$ ipython --no-banner

In [1]: import numpy as np

In [2]: from numpy import linalg as LA

In [3]: np.set_printoptions(precision=1, suppress=True, linewidth=100, legacy="1.25")

In [4]: feats = np.array([[1, 6, 2, 1], [2, 9, 3, 1], [3, 0, 0, 0], [2, 9, 3, 1], [2, 6, 2, 3]])

In [5]: feats
Out[5]: 
array([[1, 6, 2, 1],
       [2, 9, 3, 1],
       [3, 0, 0, 0],
       [2, 9, 3, 1],
       [2, 6, 2, 3]])

In [6]: rng = np.random.default_rng(73590)

In [7]: Y = feats + rng.integers(-2, 3, (5, 3)) @ rng.integers(-2, 3, (3, 4))

In [8]: Y
Out[8]: 
array([[-5,  2,  2,  9],
       [ 4,  8,  1, -3],
       [ 0,  1,  2,  0],
       [-6,  7,  5,  5],
       [-4,  5,  4,  7]])

In [9]: Y - feats
Out[9]: 
array([[-6, -4,  0,  8],
       [ 2, -1, -2, -4],
       [-3,  1,  2,  0],
       [-8, -2,  2,  4],
       [-6, -1,  2,  4]])

In [10]: np.abs(Y - feats).sum(axis=1)
Out[10]: array([18,  9,  6, 16, 13])

In [11]: np.round(LA.svd(Y - feats, compute_uv=False), 1) + 0
Out[11]: array([16.3,  4.9,  3.2,  0. ])

In [12]: x0 = np.array([2, -2, -3, 2])

In [13]: Y * x0
Out[13]: 
array([[-10,  -4,  -6,  18],
       [  8, -16,  -3,  -6],
       [  0,  -2,  -6,   0],
       [-12, -14, -15,  10],
       [ -8, -10, -12,  14]])

In [14]: Y @ x0
Out[14]: array([ -2, -17,  -8, -31, -16])

In [15]: Y @ np.ones(4)
Out[15]: array([ 8., 10.,  3., 11., 12.])

In [16]: LA.norm(Y @ x0) <= LA.norm(Y, 2) * LA.norm(x0) + 1e-9
Out[16]: True

In [17]: np.sign((Y @ x0).round(6))
Out[17]: array([-1, -1, -1, -1, -1])

In [18]: np.einsum("ij,j->i", Y, x0)
Out[18]: array([ -2, -17,  -8, -31, -16])
